% ipython --no-banner

In [1]: import numpy as np

In [2]: import numpy.linalg as la

In [3]: np.set_printoptions(suppress=True, linewidth=160)

In [4]: arr = np.load("case18.npy")

In [5]: arr
Out[5]: 
array([[-8., -9.,  2.,  5.,  2., -1., -6.,  7.,  2.,  6., -4.,  6.,  4.,  5.,  0.],
       [ 6.,  1., -7., -1.,  7.,  0., -1.,  8., -7.,  3.,  1., -6.,  0., -1.,  0.],
       [ 9., -9., -6., -7.,  2., -8., -2.,  5.,  2., -6., -3., -2.,  0.,  3., -5.],
       [-8., -1., -6.,  3., -2.,  3., -2., -4.,  8.,  5., -4.,  3.,  1.,  5.,  4.],
       [-2.,  6., -3.,  0., -3., -1., -6., -5., -6.,  4., -7., -5.,  4.,  4.,  3.],
       [ 9.,  2., -7., -8.,  2., -4.,  6., -3., -8., -8.,  1., -9., -2.,  5., -2.],
       [ 5.,  7., -1.,  1.,  0., -9., -6.,  1., -8., -5., -6.,  9.,  4., -1.,  0.],
       [-4.,  2.,  3.,  7.,  7.,  4., -1., -7., -4., -7.,  0., -8., -1.,  4., -1.],
       [ 2.,  0.,  5., -2.,  0., -9.,  6.,  4., -7., -2.,  4.,  2.,  5., -3.,  4.],
       [ 3., -6.,  3., -1.,  0., -9., -9., -8.,  4., -1., -4., -3.,  4., -2.,  3.],
       [ 4., -4.,  6.,  8., -4., -9., -8., -7.,  9.,  0.,  7., -8., -5.,  3.,  2.],
       [ 3.,  7., -1.,  8.,  9.,  7., -8.,  2., -1.,  5.,  4.,  2., -4.,  0., -3.],
       [ 0.,  0.,  0.,  0.,  0.,  0.,  0.,  0.,  0.,  0.,  0.,  0., -5., -4., -5.],
       [ 0.,  0.,  0.,  0.,  0.,  0.,  0.,  0.,  0.,  0.,  0.,  0.,  4., -1., -5.],
       [ 0.,  0.,  0.,  0.,  0.,  0.,  0.,  0.,  0.,  0.,  0.,  0., -5.,  5., -5.]])

In [6]: x0 = np.array([2, 2, 2, 1, 0, 0, 2, 2, 0, 0, 1, 0, 0, 2, 2])

In [7]: np.einsum("ij,j->i", arr, x0)
Out[7]: array([-17.,  12., -20., -25., -13.,  13.,   5.,  -1.,  38., -37.,   7.,  12., -18., -12.,   0.])

In [8]: (arr @ x0).argmax()
Out[8]: np.int64(8)

In [9]: arr @ x0
Out[9]: array([-17.,  12., -20., -25., -13.,  13.,   5.,  -1.,  38., -37.,   7.,  12., -18., -12.,   0.])
